% ipython --no-banner

In [1]: import numpy as np

In [2]: np.set_printoptions(precision=2, suppress=True, linewidth=120, floatmode="fixed")

In [3]: m1 = np.load("case9.npy")

In [4]: m1
Out[4]: 
array([[0, 0, 0, 0, 0],
       [4, 2, 2, 0, 0],
       [6, 3, 3, 0, 0],
       [6, 3, 3, 0, 0],
       [0, 0, 0, 0, 0],
       [2, 1, 1, 0, 0],
       [2, 1, 1, 0, 0],
       [4, 2, 2, 0, 0],
       [4, 2, 2, 0, 0],
       [0, 0, 0, 0, 0],
       [2, 1, 1, 0, 0],
       [2, 1, 1, 0, 0]])

In [5]: U, s, VT = np.linalg.svd(m1)

In [6]: V = VT[:(s > 1e-8).sum()]

In [7]: rng = np.random.default_rng(330787)

In [8]: vec = m1[7] + -2 * m1[6] + rng.integers(2) * np.eye(5)[4]

In [9]: vec
Out[9]: array([0.00, 0.00, 0.00, 0.00, 0.00])

In [10]: round(float(np.linalg.norm(vec - V.T @ V @ vec)), 2)
Out[10]: 0.0

In [11]: V.T @ V
Out[11]: 
array([[0.67, 0.33, 0.33, 0.00, 0.00],
       [0.33, 0.17, 0.17, 0.00, 0.00],
       [0.33, 0.17, 0.17, 0.00, 0.00],
       [0.00, 0.00, 0.00, 0.00, 0.00],
       [0.00, 0.00, 0.00, 0.00, 0.00]])

In [12]: np.allclose(V.T @ V @ vec, vec)
Out[12]: True

In [13]: [round(float(x), 2) for x in np.linalg.svd(m1, compute_uv=False)[:3]]
Out[13]: [14.28, 0.0, 0.0]

In [14]: np.linalg.matrix_rank(m1, rtol=0.1)
Out[14]: np.int64(1)

In [15]: np.argsort(-np.linalg.norm(m1, axis=0).round(6), kind="stable")[:3]
Out[15]: array([0, 1, 2])

In [16]: np.linalg.cond(m1) > 100
Out[16]: np.True_

In [17]: T = np.stack([m1, 4 * m1, m1[::-1]])

In [18]: np.linalg.norm(T, axis=(1, 2))
Out[18]: array([14.28, 57.13, 14.28])

In [19]: np.linalg.matrix_rank(T)
Out[19]: array([1, 1, 1])

In [20]: T.shape
Out[20]: (3, 12, 5)

In [21]: (T @ m1.T).shape
Out[21]: (3, 12, 12)

In [22]: np.linalg.matrix_rank(T.reshape(3, -1))
Out[22]: np.int64(2)

In [23]: E = np.load("a.npy")

In [24]: E
Out[24]: 
array([[ 0,  0,  0,  0,  0,  0,  0,  0,  0,  0,  0,  0,  0,  0,  0],
       [ 0,  0,  0,  0,  0,  0,  0,  0,  0,  0,  0,  0,  0,  0,  0],
       [ 0,  0,  2,  0,  0,  0,  0,  0,  0,  0,  0,  0,  0,  0,  0],
       [ 0,  0,  0, -2,  0,  0,  0,  0,  0,  0,  0,  0,  0,  0,  0],
       [ 0,  0,  0,  0, -2,  0,  0,  0,  0,  0,  0,  0,  0,  0,  0],
       [ 0,  0,  0,  0,  0, -2,  0,  0,  0,  0,  0,  0,  0,  0,  0],
       [ 0,  0,  0,  0,  0,  0,  1,  0,  0,  0,  0,  0,  0,  0,  0],
       [ 0,  0,  0,  0,  0,  0,  0,  1,  0,  0,  0,  0,  0,  0,  0],
       [ 0,  0,  0,  0,  0,  0,  0,  0,  1,  0,  0,  0,  0,  0,  0],
       [ 0,  0,  0,  0,  0,  0,  0,  0,  0,  2,  0,  0,  0,  0,  0],
       [ 0,  0,  0,  0,  0,  0,  0,  0,  0,  0,  1,  0,  0,  0,  0],
       [ 0,  0,  0,  0,  0,  0,  0,  0,  0,  0,  0,  2,  0,  0,  0],
       [ 0,  0,  0,  0,  0,  0,  0,  0,  0,  0,  0,  0,  1,  0,  0],
       [ 0,  0,  0,  0,  0,  0,  0,  0,  0,  0,  0,  0,  0, -1,  0],
       [ 0,  0,  0,  0,  0,  0,  0,  0,  0,  0,  0,  0,  0,  0,  2]])

In [25]: # columns 0 and 1 are equal

In [26]: rk = np.linalg.matrix_rank(E)

In [27]: rk
Out[27]: np.int64(13)

In [28]: ns = np.linalg.svd(E)[2][rk:].T

In [29]: np.linalg.matrix_rank(E.T @ E), np.linalg.matrix_rank(E @ E.T)
Out[29]: (np.int64(13), np.int64(13))

In [30]: ns.shape
Out[30]: (15, 2)

In [31]: [int(np.linalg.matrix_rank(np.delete(E, i, axis=0))) for i in range(15)]
Out[31]: [13, 13, 12, 12, 12, 12, 12, 12, 12, 12, 12, 12, 12, 12, 12]

In [32]: np.allclose(E @ ns, 0)
Out[32]: True

In [33]: np.linalg.inv(E)
LinAlgError: Singular matrix


In [34]: np.unique(E.round(6), axis=0).shape
Out[34]: (14, 15)

In [35]: K = np.loadtxt("data.csv", delimiter=",")

In [36]: K
Out[36]: 
array([[0.20, 0.10, 0.10, 0.30, 0.30],
       [0.11, 0.22, 0.00, 0.33, 0.33],
       [0.00, 0.29, 0.14, 0.43, 0.14],
       [0.12, 0.12, 0.12, 0.25, 0.38],
       [0.00, 0.00, 0.17, 0.17, 0.67]])

In [37]: B = K / np.linalg.norm(K, axis=1, keepdims=True)

In [38]: cov = B @ B.T

In [39]: cov
Out[39]: 
array([[1.00, 0.94, 0.79, 0.97, 0.77],
       [0.94, 1.00, 0.86, 0.94, 0.74],
       [0.79, 0.86, 1.00, 0.77, 0.49],
       [0.97, 0.94, 0.77, 1.00, 0.88],
       [0.77, 0.74, 0.49, 0.88, 1.00]])

In [40]: cov[3]
Out[40]: array([0.97, 0.94, 0.77, 1.00, 0.88])

In [41]: (cov - 2 * np.eye(5)).round(6).argmax(axis=1)
Out[41]: array([3, 3, 1, 0, 3])

In [42]: mat = np.load("dump.npy")

In [43]: mat
Out[43]: 
array([[1.00, 0.70, 0.49, 0.34, 0.24, 0.17, 0.12, 0.08, 0.06],
       [0.70, 1.00, 0.70, 0.49, 0.34, 0.24, 0.17, 0.12, 0.08],
       [0.49, 0.70, 1.00, 0.70, 0.49, 0.34, 0.24, 0.17, 0.12],
       [0.34, 0.49, 0.70, 1.00, 0.70, 0.49, 0.34, 0.24, 0.17],
       [0.24, 0.34, 0.49, 0.70, 1.00, 0.70, 0.49, 0.34, 0.24],
       [0.17, 0.24, 0.34, 0.49, 0.70, 1.00, 0.70, 0.49, 0.34],
       [0.12, 0.17, 0.24, 0.34, 0.49, 0.70, 1.00, 0.70, 0.49],
       [0.08, 0.12, 0.17, 0.24, 0.34, 0.49, 0.70, 1.00, 0.70],
       [0.06, 0.08, 0.12, 0.17, 0.24, 0.34, 0.49, 0.70, 1.00]])

In [44]: # equal to its transpose

In [45]: z = rng.permutation(9)

In [46]: z
Out[46]: array([3, 0, 4, 2, 7, 6, 1, 8, 5])

In [47]: B = mat[z][:, z]

In [48]: round(float(np.linalg.det(B)), 2), np.round(np.linalg.det(mat[z]), 2)
Out[48]: (0.0, np.float64(0.0))

In [49]: np.diag(B)
Out[49]: array([1.00, 1.00, 1.00, 1.00, 1.00, 1.00, 1.00, 1.00, 1.00])

In [50]: np.trace(B)
Out[50]: np.float64(9.0)

In [51]: B
Out[51]: 
array([[1.00, 0.34, 0.70, 0.70, 0.24, 0.34, 0.49, 0.17, 0.49],
       [0.34, 1.00, 0.24, 0.49, 0.08, 0.12, 0.70, 0.06, 0.17],
       [0.70, 0.24, 1.00, 0.49, 0.34, 0.49, 0.34, 0.24, 0.70],
       [0.70, 0.49, 0.49, 1.00, 0.17, 0.24, 0.70, 0.12, 0.34],
       [0.24, 0.08, 0.34, 0.17, 1.00, 0.70, 0.12, 0.70, 0.49],
       [0.34, 0.12, 0.49, 0.24, 0.70, 1.00, 0.17, 0.49, 0.70],
       [0.49, 0.70, 0.34, 0.70, 0.12, 0.17, 1.00, 0.08, 0.24],
       [0.17, 0.06, 0.24, 0.12, 0.70, 0.49, 0.08, 1.00, 0.34],
       [0.49, 0.17, 0.70, 0.34, 0.49, 0.70, 0.24, 0.34, 1.00]])

In [52]: B = mat / np.linalg.norm(mat, axis=1, keepdims=True)

In [53]: cov = B @ B.T

In [54]: cov[5]
Out[54]: array([0.49, 0.58, 0.70, 0.83, 0.94, 1.00, 0.94, 0.83, 0.72])

In [55]: (cov - 2 * np.eye(9)).round(6).argmax(axis=1)
Out[55]: array([1, 0, 1, 2, 3, 6, 7, 8, 7])

In [56]: np.argwhere(np.triu(np.abs(cov) > 0.95, 1))
Out[56]: array([], shape=(0, 2), dtype=int64)

In [57]: vec = np.ones(9)

In [58]: for _ in range(3):
    ...:     vec = mat @ vec
    ...:     vec /= np.linalg.norm(vec)
    ...:     print(round(vec @ mat @ vec, 2))
    ...: 
4.08
4.09
4.09

In [59]: np.round(np.linalg.eigvalsh(mat)[-1], 2)
Out[59]: np.float64(4.09)

In [60]: vals, V = np.linalg.eigh(mat)

In [61]: np.abs(V[:, -1]).round(6).argmax()
Out[61]: np.int64(4)

In [62]: vals
Out[62]: array([0.19, 0.20, 0.23, 0.28, 0.39, 0.60, 1.02, 2.02, 4.09])

In [63]: (vals > 1e-8).sum(), (vals < -1e-8).sum()
Out[63]: (np.int64(9), np.int64(0))

In [64]: np.linalg.eigvalsh(mat @ mat)
Out[64]: array([ 0.03,  0.04,  0.05,  0.08,  0.15,  0.35,  1.04,  4.07, 16.70])

In [65]: np.round(V.T @ mat @ V, 2) + 0
Out[65]: 
array([[0.19, 0.00, 0.00, 0.00, 0.00, 0.00, 0.00, 0.00, 0.00],
       [0.00, 0.20, 0.00, 0.00, 0.00, 0.00, 0.00, 0.00, 0.00],
       [0.00, 0.00, 0.23, 0.00, 0.00, 0.00, 0.00, 0.00, 0.00],
       [0.00, 0.00, 0.00, 0.28, 0.00, 0.00, 0.00, 0.00, 0.00],
       [0.00, 0.00, 0.00, 0.00, 0.39, 0.00, 0.00, 0.00, 0.00],
       [0.00, 0.00, 0.00, 0.00, 0.00, 0.60, 0.00, 0.00, 0.00],
       [0.00, 0.00, 0.00, 0.00, 0.00, 0.00, 1.02, 0.00, 0.00],
       [0.00, 0.00, 0.00, 0.00, 0.00, 0.00, 0.00, 2.02, 0.00],
       [0.00, 0.00, 0.00, 0.00, 0.00, 0.00, 0.00, 0.00, 4.09]])

In [66]: np.round(V.T @ V, 2) + 0
Out[66]: 
array([[1.00, 0.00, 0.00, 0.00, 0.00, 0.00, 0.00, 0.00, 0.00],
       [0.00, 1.00, 0.00, 0.00, 0.00, 0.00, 0.00, 0.00, 0.00],
       [0.00, 0.00, 1.00, 0.00, 0.00, 0.00, 0.00, 0.00, 0.00],
       [0.00, 0.00, 0.00, 1.00, 0.00, 0.00, 0.00, 0.00, 0.00],
       [0.00, 0.00, 0.00, 0.00, 1.00, 0.00, 0.00, 0.00, 0.00],
       [0.00, 0.00, 0.00, 0.00, 0.00, 1.00, 0.00, 0.00, 0.00],
       [0.00, 0.00, 0.00, 0.00, 0.00, 0.00, 1.00, 0.00, 0.00],
       [0.00, 0.00, 0.00, 0.00, 0.00, 0.00, 0.00, 1.00, 0.00],
       [0.00, 0.00, 0.00, 0.00, 0.00, 0.00, 0.00, 0.00, 1.00]])

In [67]: feats = np.diag(np.array([8, 1, 2, 5, 7, 3, 9, 2, 7, 4])) + -1 * np.eye(10, k=1) + -1 * np.eye(10, k=-1)

In [68]: feats
Out[68]: 
array([[ 8.00, -1.00,  0.00,  0.00,  0.00,  0.00,  0.00,  0.00,  0.00,  0.00],
       [-1.00,  1.00, -1.00,  0.00,  0.00,  0.00,  0.00,  0.00,  0.00,  0.00],
       [ 0.00, -1.00,  2.00, -1.00,  0.00,  0.00,  0.00,  0.00,  0.00,  0.00],
       [ 0.00,  0.00, -1.00,  5.00, -1.00,  0.00,  0.00,  0.00,  0.00,  0.00],
       [ 0.00,  0.00,  0.00, -1.00,  7.00, -1.00,  0.00,  0.00,  0.00,  0.00],
       [ 0.00,  0.00,  0.00,  0.00, -1.00,  3.00, -1.00,  0.00,  0.00,  0.00],
       [ 0.00,  0.00,  0.00,  0.00,  0.00, -1.00,  9.00, -1.00,  0.00,  0.00],
       [ 0.00,  0.00,  0.00,  0.00,  0.00,  0.00, -1.00,  2.00, -1.00,  0.00],
       [ 0.00,  0.00,  0.00,  0.00,  0.00,  0.00,  0.00, -1.00,  7.00, -1.00],
       [ 0.00,  0.00,  0.00,  0.00,  0.00,  0.00,  0.00,  0.00, -1.00,  4.00]])

In [69]: low = np.linalg.cholesky(feats)

In [70]: round(float(np.prod(np.diag(low)) ** 2), 2), round(np.linalg.det(feats), 2)
Out[70]: (179216.0, np.float64(179216.0))

In [71]: B = feats[0, 0] * feats[1:] - np.outer(feats[1:, 0], feats[0])

In [72]: B
Out[72]: 
array([[ 0.00,  7.00, -8.00,  0.00,  0.00,  0.00,  0.00,  0.00,  0.00,  0.00],
       [ 0.00, -8.00, 16.00, -8.00,  0.00,  0.00,  0.00,  0.00,  0.00,  0.00],
       [ 0.00,  0.00, -8.00, 40.00, -8.00,  0.00,  0.00,  0.00,  0.00,  0.00],
       [ 0.00,  0.00,  0.00, -8.00, 56.00, -8.00,  0.00,  0.00,  0.00,  0.00],
       [ 0.00,  0.00,  0.00,  0.00, -8.00, 24.00, -8.00,  0.00,  0.00,  0.00],
       [ 0.00,  0.00,  0.00,  0.00,  0.00, -8.00, 72.00, -8.00,  0.00,  0.00],
       [ 0.00,  0.00,  0.00,  0.00,  0.00,  0.00, -8.00, 16.00, -8.00,  0.00],
       [ 0.00,  0.00,  0.00,  0.00,  0.00,  0.00,  0.00, -8.00, 56.00, -8.00],
       [ 0.00,  0.00,  0.00,  0.00,  0.00,  0.00,  0.00,  0.00, -8.00, 32.00]])

In [73]: np.linalg.matrix_rank(B), np.linalg.matrix_rank(feats)
Out[73]: (np.int64(9), np.int64(10))

In [74]: vals, V = np.linalg.eigh(feats)

In [75]: vec = np.array([2, 2, 1, 0, 2, 3, 1, 1, 2, 2])

In [76]: np.round(V * np.abs(vals) @ V.T, 2) + 0
Out[76]: 
array([[ 8.00, -1.00,  0.00,  0.00,  0.00,  0.00,  0.00,  0.00,  0.00,  0.00],
       [-1.00,  1.00, -1.00,  0.00,  0.00,  0.00,  0.00,  0.00,  0.00,  0.00],
       [ 0.00, -1.00,  2.00, -1.00,  0.00,  0.00,  0.00,  0.00,  0.00,  0.00],
       [ 0.00,  0.00, -1.00,  5.00, -1.00,  0.00,  0.00,  0.00,  0.00,  0.00],
       [ 0.00,  0.00,  0.00, -1.00,  7.00, -1.00,  0.00,  0.00,  0.00,  0.00],
       [ 0.00,  0.00,  0.00,  0.00, -1.00,  3.00, -1.00,  0.00,  0.00,  0.00],
       [ 0.00,  0.00,  0.00,  0.00,  0.00, -1.00,  9.00, -1.00,  0.00,  0.00],
       [ 0.00,  0.00,  0.00,  0.00,  0.00,  0.00, -1.00,  2.00, -1.00,  0.00],
       [ 0.00,  0.00,  0.00,  0.00,  0.00,  0.00,  0.00, -1.00,  7.00, -1.00],
       [ 0.00,  0.00,  0.00,  0.00,  0.00,  0.00,  0.00,  0.00, -1.00,  4.00]])

In [77]: vec @ feats @ vec / (vec @ vec), round(float(vals[0]), 2), round(vals[-1], 2)
Out[77]: (np.float64(3.25), 0.23, np.float64(9.32))

In [78]: np.abs(feats).sum(axis=1).max(), round(np.abs(vals).max(), 2)
Out[78]: (np.float64(11.0), np.float64(9.32))

In [79]: np.linalg.eigvalsh(feats[1:, 1:])
Out[79]: array([0.32, 1.64, 2.33, 2.64, 3.74, 4.97, 7.45, 7.61, 9.32])

In [80]: np.round(V * np.maximum(vals, 0) @ V.T, 2) + 0
Out[80]: 
array([[ 8.00, -1.00,  0.00,  0.00,  0.00,  0.00,  0.00,  0.00,  0.00,  0.00],
       [-1.00,  1.00, -1.00,  0.00,  0.00,  0.00,  0.00,  0.00,  0.00,  0.00],
       [ 0.00, -1.00,  2.00, -1.00,  0.00,  0.00,  0.00,  0.00,  0.00,  0.00],
       [ 0.00,  0.00, -1.00,  5.00, -1.00,  0.00,  0.00,  0.00,  0.00,  0.00],
       [ 0.00,  0.00,  0.00, -1.00,  7.00, -1.00,  0.00,  0.00,  0.00,  0.00],
       [ 0.00,  0.00,  0.00,  0.00, -1.00,  3.00, -1.00,  0.00,  0.00,  0.00],
       [ 0.00,  0.00,  0.00,  0.00,  0.00, -1.00,  9.00, -1.00,  0.00,  0.00],
       [ 0.00,  0.00,  0.00,  0.00,  0.00,  0.00, -1.00,  2.00, -1.00,  0.00],
       [ 0.00,  0.00,  0.00,  0.00,  0.00,  0.00,  0.00, -1.00,  7.00, -1.00],
       [ 0.00,  0.00,  0.00,  0.00,  0.00,  0.00,  0.00,  0.00, -1.00,  4.00]])
